% python3 -q
>>> import numpy as np
>>> np.set_printoptions(precision=2, suppress=True, linewidth=100)
>>> m1 = np.loadtxt("arr.csv", delimiter=",")
>>> m1
array([[-2.2 ,  2.32, -3.48,  1.63],
       [ 2.83, -2.41, -3.34,  0.15],
       [ 0.31,  1.72, -1.18, -4.53],
       [ 3.46,  3.29,  0.63,  1.33]])
>>> rng = np.random.default_rng(662978)
>>> B = m1 + rng.integers(-2, 3, (4, 1)) @ rng.integers(-2, 3, (1, 4))
>>> B
array([[-0.2 ,  2.32, -4.48,  3.63],
       [ 6.83, -2.41, -5.34,  4.15],
       [-1.69,  1.72, -0.18, -6.53],
       [ 1.46,  3.29,  1.63, -0.67]])
>>> print(np.abs(B - m1).sum(axis=1))
[ 5. 10.  5.  5.]
>>> B - m1
array([[ 2.,  0., -1.,  2.],
       [ 4.,  0., -2.,  4.],
       [-2.,  0.,  1., -2.],
       [-2.,  0.,  1., -2.]])
>>> round(float(np.einsum("ii->", m1)), 2)
-4.47
>>> np.round(np.linalg.eigvals(m1).sum().real, 2)
np.float64(-4.47)
>>> np.round(np.poly(m1), 2) + 0
array([   1.  ,    4.47,    0.  , -111.73, -625.  ])
>>> round(float(np.linalg.det(2 * m1)), 2), round(np.linalg.det(m1), 2)
(-10000.0, np.float64(-625.0))
>>> np.round(np.einsum("ij,ji->", m1, m1), 2)
np.float64(19.97)
>>> def softmax(z):
...     e = np.exp(z - z.max(axis=-1, keepdims=True))
...     return e / e.sum(axis=-1, keepdims=True)
... 
>>> softmax(m1).sum(axis=1)
array([1., 1., 1., 1.])
>>> print(np.round(softmax(m1[2]), 2) + 0)
[0.19 0.77 0.04 0.  ]
>>> S = m1 @ m1.T / np.sqrt(4)
>>> softmax(S).round(6).argmax(axis=1)
array([0, 1, 2, 3])
>>> np.round(softmax(S), 2) + 0
array([[1., 0., 0., 0.],
       [0., 1., 0., 0.],
       [0., 0., 1., 0.],
       [0., 0., 0., 1.]])
>>> np.round(softmax(S + np.triu(np.full(S.shape, -np.inf), 1)), 2) + 0
array([[1., 0., 0., 0.],
       [0., 1., 0., 0.],
       [0., 0., 1., 0.],
       [0., 0., 0., 1.]])
>>> x0 = np.array([5, 2, 3, 1])
>>> y = m1 @ x0
>>> coef, lr = np.zeros(4), 1 / np.linalg.norm(m1, 2) ** 2
>>> for i in range(6):
...     coef -= lr * m1.T @ (m1 @ coef - y)
...     if i % 1 == 0: print(i, round(np.linalg.norm(m1 @ coef - y), 2))
... 
0 0.0
1 0.0
2 0.0
3 0.0
4 0.0
5 0.0
>>> coef
array([5., 2., 3., 1.])
>>> print(np.round(np.linalg.cond(m1), 2))
1.0
>>> f = np.array([8, 4, 7, 8])
>>> B = m1 + np.outer(f, np.eye(4)[0])
>>> print(np.linalg.matrix_rank(B - m1))
1
>>> B
array([[ 5.8 ,  2.32, -3.48,  1.63],
       [ 6.83, -2.41, -3.34,  0.15],
       [ 7.31,  1.72, -1.18, -4.53],
       [11.46,  3.29,  0.63,  1.33]])
>>> W0 = np.array([[0, 0, 0, 0, 0, 2, 0],
...     [0, 0, 0, 0, -2, 0, 0],
...     [0, 0, 2, 0, 0, 0, 0],
...     [0, 0, 0, 0, 0, 0, 2],
...     [2, 0, 0, 0, 0, 0, 0],
...     [0, 0, 0, -3, 0, 0, 0],
...     [0, 5, 0, 0, 0, 0, 0]])
>>> Q, Rm = np.linalg.qr(W0)
>>> print(Q.shape, Rm.shape)
(7, 7) (7, 7)
>>> Q
array([[ 0.,  0.,  0.,  0.,  0., -1.,  0.],
       [-0.,  0.,  0.,  0.,  1.,  0.,  0.],
       [-0., -0.,  1.,  0.,  0.,  0.,  0.],
       [-0., -0., -0.,  0.,  0.,  0., -1.],
       [-1., -0., -0., -0.,  0.,  0.,  0.],
       [-0., -0., -0.,  1.,  0.,  0.,  0.],
       [-0., -1., -0., -0.,  0.,  0.,  0.]])
>>> Rm
array([[-2.,  0.,  0.,  0.,  0.,  0.,  0.],
       [ 0., -5.,  0.,  0.,  0.,  0.,  0.],
       [ 0.,  0.,  2.,  0.,  0.,  0.,  0.],
       [ 0.,  0.,  0., -3.,  0.,  0.,  0.],
       [ 0.,  0.,  0.,  0., -2.,  0.,  0.],
       [ 0.,  0.,  0.,  0.,  0., -2.,  0.],
       [ 0.,  0.,  0.,  0.,  0.,  0., -2.]])
>>> x0 = np.array([-2, -2, 1, 0])
>>> y = m1 @ x0
>>> y
array([ -3.71,  -4.19,  -5.25, -12.89])
>>> np.round(np.linalg.solve(m1, 3 * y), 2) + 0
array([-6., -6.,  3.,  0.])
>>> np.linalg.solve(m1, m1[:, 3])
array([ 0., -0., -0.,  1.])
>>> x0 = np.array([1, 2, -3, 2])
>>> h = np.maximum(m1 @ x0, 0)
>>> np.flatnonzero(h > 1e-9)
array([0, 1, 3])
>>> m1 * (h > 1e-9)[:, None]
array([[-2.2 ,  2.32, -3.48,  1.63],
       [ 2.83, -2.41, -3.34,  0.15],
       [ 0.  ,  0.  , -0.  , -0.  ],
       [ 3.46,  3.29,  0.63,  1.33]])
>>> np.maximum(m1 @ (3 * x0), 0)
array([48.4 , 24.99,  0.  , 32.48])
>>> W0.T @ W0
array([[ 4,  0,  0,  0,  0,  0,  0],
       [ 0, 25,  0,  0,  0,  0,  0],
       [ 0,  0,  4,  0,  0,  0,  0],
       [ 0,  0,  0,  9,  0,  0,  0],
       [ 0,  0,  0,  0,  4,  0,  0],
       [ 0,  0,  0,  0,  0,  4,  0],
       [ 0,  0,  0,  0,  0,  0,  4]])
>>> np.linalg.svd(W0, compute_uv=False)
array([5., 3., 2., 2., 2., 2., 2.])
>>> np.linalg.norm(W0, axis=0)
array([2., 5., 2., 3., 2., 2., 2.])
>>> labels = rng.permutation(7)
>>> print(labels)
[3 6 2 4 5 0 1]
>>> B = W0[labels][:, labels]
>>> np.sort(np.abs(np.linalg.eigvals(B)))
array([2.  , 2.49, 2.49, 2.49, 2.49, 2.49, 2.49])
>>> B
array([[ 0,  2,  0,  0,  0,  0,  0],
       [ 0,  0,  0,  0,  0,  0,  5],
       [ 0,  0,  2,  0,  0,  0,  0],
       [ 0,  0,  0,  0,  0,  2,  0],
       [-3,  0,  0,  0,  0,  0,  0],
       [ 0,  0,  0,  0,  2,  0,  0],
       [ 0,  0,  0, -2,  0,  0,  0]])
>>> print(round(np.linalg.det(B), 2), round(np.linalg.det(W0[labels]), 2))
-480.0 -480.0
>>> B = np.array([[3, 8], [3, 6]])
>>> Z = np.array([[3, 3], [1, 9]])
>>> E = np.kron(B, Z)
>>> print(E)
[[ 9  9 24 24]
 [ 3 27  8 72]
 [ 9  9 18 18]
 [ 3 27  6 54]]
>>> B = E + rng.integers(-2, 3, (4, 2)) @ rng.integers(-2, 3, (2, 4))
>>> B
array([[ 7, 10, 18, 19],
       [ 5, 28, 10, 75],
       [ 8, 10, 14, 15],
       [ 5, 28,  8, 57]])
>>> B - E
array([[-2,  1, -6, -5],
       [ 2,  1,  2,  3],
       [-1,  1, -4, -3],
       [ 2,  1,  2,  3]])
>>> proj = np.triu(np.array([[5, -5, 1, 1], [5, -4, 5, 3], [2, 3, 5, 2], [-4, 1, 1, -1]]), 1) + np.eye(4)
>>> B = proj @ E @ np.linalg.inv(proj)
>>> print(np.poly(B))
[    1.  -108.  1368. 15552. 20736.]
>>> np.linalg.matrix_rank(B)
np.int64(4)
>>> labels = rng.integers(0, 3, 7)
>>> X = np.array([[2, 1, -2, 0, -4, 0, 0],
...     [-1, -3, 3, -5, 3, 0, -4],
...     [-5, -2, 0, 5, -2, 2, 4],
...     [0, -2, 1, 0, -3, 2, 3],
...     [4, 2, -3, -4, -1, 3, -2],
...     [3, 5, -1, -1, 0, -4, 1],
...     [-4, -2, 0, -4, -4, -4, -1]]) * (labels[:, None] == labels)
>>> X
array([[ 2,  0,  0,  0,  0,  0,  0],
       [ 0, -3,  0,  0,  0,  0,  0],
       [ 0,  0,  0,  0, -2,  0,  0],
       [ 0,  0,  0,  0,  0,  2,  3],
       [ 0,  0, -3,  0, -1,  0,  0],
       [ 3,  0,  0, -1,  0, -4,  1],
       [-4,  0,  0, -4,  0, -4, -1]])
>>> # splits into 3 blocks
>>> theta = np.radians(180)
>>> Rm = np.eye(7)
>>> Rm[0, 0] = Rm[4, 4] = np.cos(theta)
>>> Rm[0, 4], Rm[4, 0] = -np.sin(theta), np.sin(theta)
>>> Rm.round(2) + 0
array([[-1.,  0.,  0.,  0.,  0.,  0.,  0.],
       [ 0.,  1.,  0.,  0.,  0.,  0.,  0.],
       [ 0.,  0.,  1.,  0.,  0.,  0.,  0.],
       [ 0.,  0.,  0.,  1.,  0.,  0.,  0.],
       [ 0.,  0.,  0.,  0., -1.,  0.,  0.],
       [ 0.,  0.,  0.,  0.,  0.,  1.,  0.],
       [ 0.,  0.,  0.,  0.,  0.,  0.,  1.]])
>>> B = X @ Rm.T
>>> np.allclose(np.linalg.norm(X, axis=1), np.linalg.norm(B, axis=1))
True
>>> np.allclose(X, X.T)
False
>>> np.sort(np.abs(np.linalg.eigvals(X)))
array([2.  , 2.  , 2.89, 3.  , 3.  , 3.99, 3.99])
>>> np.linalg.matrix_power(X, 4)
array([[  16,    0,    0,    0,    0,    0,    0],
       [   0,   81,    0,    0,    0,    0,    0],
       [   0,    0,   42,    0,   26,    0,    0],
       [ 276,    0,    0,  188,    0,   68,  189],
       [   0,    0,   39,    0,   55,    0,    0],
       [ -12,    0,    0,  -64,    0,    4,   40],
       [   8,    0,    0, -232,    0, -220,  121]])
>>> (X + X.T) / 2
array([[ 2. ,  0. ,  0. ,  0. ,  0. ,  1.5, -2. ],
       [ 0. , -3. ,  0. ,  0. ,  0. ,  0. ,  0. ],
       [ 0. ,  0. ,  0. ,  0. , -2.5,  0. ,  0. ],
       [ 0. ,  0. ,  0. ,  0. ,  0. ,  0.5, -0.5],
       [ 0. ,  0. , -2.5,  0. , -1. ,  0. ,  0. ],
       [ 1.5,  0. ,  0. ,  0.5,  0. , -4. , -1.5],
       [-2. ,  0. ,  0. , -0.5,  0. , -1.5, -1. ]])
>>> (X - X.T) / 2
array([[ 0. ,  0. ,  0. ,  0. ,  0. , -1.5,  2. ],
       [ 0. ,  0. ,  0. ,  0. ,  0. ,  0. ,  0. ],
       [ 0. ,  0. ,  0. ,  0. ,  0.5,  0. ,  0. ],
       [ 0. ,  0. ,  0. ,  0. ,  0. ,  1.5,  3.5],
       [ 0. ,  0. , -0.5,  0. ,  0. ,  0. ,  0. ],
       [ 1.5,  0. ,  0. , -1.5,  0. ,  0. ,  2.5],
       [-2. ,  0. ,  0. , -3.5,  0. , -2.5,  0. ]])
>>> np.round(np.abs(np.linalg.eigvals(X)).max(), 2)
np.float64(3.99)
>>> B = X / np.sqrt((X ** 2).mean(axis=1, keepdims=True))
>>> np.linalg.norm(B, axis=1)
array([2.65, 2.65, 2.65, 2.65, 2.65, 2.65, 2.65])
>>> B[0]
array([2.65, 0.  , 0.  , 0.  , 0.  , 0.  , 0.  ])
>>> np.linalg.matrix_rank(X - X.mean(axis=1, keepdims=True))
np.int64(6)
>>> K = np.loadtxt("sample15.csv", delimiter=",")
>>> K
array([[ 0.34, -0.47, -0.66, -0.09, -0.47],
       [-0.47,  0.66, -0.47, -0.07, -0.34],
       [-0.66, -0.47,  0.34, -0.09, -0.47],
       [-0.09, -0.07, -0.09,  0.99, -0.07],
       [-0.47, -0.34, -0.47, -0.07,  0.66]])
>>> # symmetric, so the eigenvalues are real
>>> w, evecs = np.linalg.eigh(K)
>>> np.linalg.eigvalsh(K + 2 * np.eye(5))
array([1., 3., 3., 3., 3.])
>>> evecs @ np.diag(w) @ evecs.T
array([[ 0.34, -0.47, -0.66, -0.09, -0.47],
       [-0.47,  0.66, -0.47, -0.07, -0.34],
       [-0.66, -0.47,  0.34, -0.09, -0.47],
       [-0.09, -0.07, -0.09,  0.99, -0.07],
       [-0.47, -0.34, -0.47, -0.07,  0.66]])
>>> W = np.array([[-2, 0, 1, 2, 1],
...     [-1, 2, -1, -1, -1],
...     [0, 0, 2, 1, -1],
...     [-2, -2, 0, -1, 0]])
>>> coef = np.array([0, 3, -1, 0, 2])
>>> act = np.maximum(m1 @ W + coef, 0)
>>> act
array([[ 0.  ,  4.38,  0.  ,  0.  ,  0.95],
       [ 0.  ,  0.  ,  0.  ,  4.59, 10.58],
       [ 6.72, 15.5 ,  0.  ,  2.26,  1.78],
       [ 0.  ,  6.93,  0.42,  2.93,  1.55]])
>>> np.linalg.matrix_rank(act)
np.int64(4)
>>> Z = np.array([[3, 1], [-4, 5], [4, 6], [-6, -2], [1, -9]])
>>> W @ Z
array([[-13,  -9],
       [-10,  14],
       [  1,  19],
       [  8, -10]])
>>> f = np.array([3, -2, -1, 0, 1])
>>> B = K + np.outer(f, np.eye(5)[1])
>>> np.linalg.matrix_rank(B - K)
np.int64(1)
>>> B
array([[ 0.34,  2.53, -0.66, -0.09, -0.47],
       [-0.47, -1.34, -0.47, -0.07, -0.34],
       [-0.66, -1.47,  0.34, -0.09, -0.47],
       [-0.09, -0.07, -0.09,  0.99, -0.07],
       [-0.47,  0.66, -0.47, -0.07,  0.66]])
>>> x0 = np.array([1, -3, 1, 1, 0])
>>> h = np.maximum(B @ x0, 0)
>>> np.maximum(B @ x0, 0) - np.maximum(-B @ x0, 0)
array([-8.,  3.,  4.,  1., -3.])
>>> np.maximum(B @ (3 * x0), 0)
array([ 0.,  9., 12.,  3.,  0.])
>>> B * (h > 1e-9)[:, None]
array([[ 0.  ,  0.  , -0.  , -0.  , -0.  ],
       [-0.47, -1.34, -0.47, -0.07, -0.34],
       [-0.66, -1.47,  0.34, -0.09, -0.47],
       [-0.09, -0.07, -0.09,  0.99, -0.07],
       [-0.  ,  0.  , -0.  , -0.  ,  0.  ]])
>>> F = np.load("m.npy")
>>> print(F)
[[ 2 -1  2 -1]
 [-1  2 -1  2]
 [ 2 -1  2 -1]
 [-1  2 -1  2]]
>>> # rows and columns are dependent
>>> w, evecs = np.linalg.eigh(F)
>>> np.abs(evecs[:, -1])
array([0.5, 0.5, 0.5, 0.5])
>>> np.abs(evecs[:, -1]).round(6).argmax()
np.int64(0)
>>> np.round(evecs.T @ evecs, 2) + 0
array([[1., 0., 0., 0.],
       [0., 1., 0., 0.],
       [0., 0., 1., 0.],
       [0., 0., 0., 1.]])
>>> round(w.sum(), 2), np.trace(F)
(np.float64(8.0), np.int64(8))
>>> Uu, s, VT = np.linalg.svd(F)
>>> evecs = VT[:(s > 1e-8).sum()]
>>> x0 = F[3] + 5 * F[1] + rng.integers(2) * np.eye(4)[0]
>>> x0
array([-5., 12., -6., 12.])
>>> np.diag(evecs.T @ evecs)
array([0.5, 0.5, 0.5, 0.5])
>>> round(float(np.linalg.norm(x0 - evecs.T @ evecs @ x0)), 2)
0.71
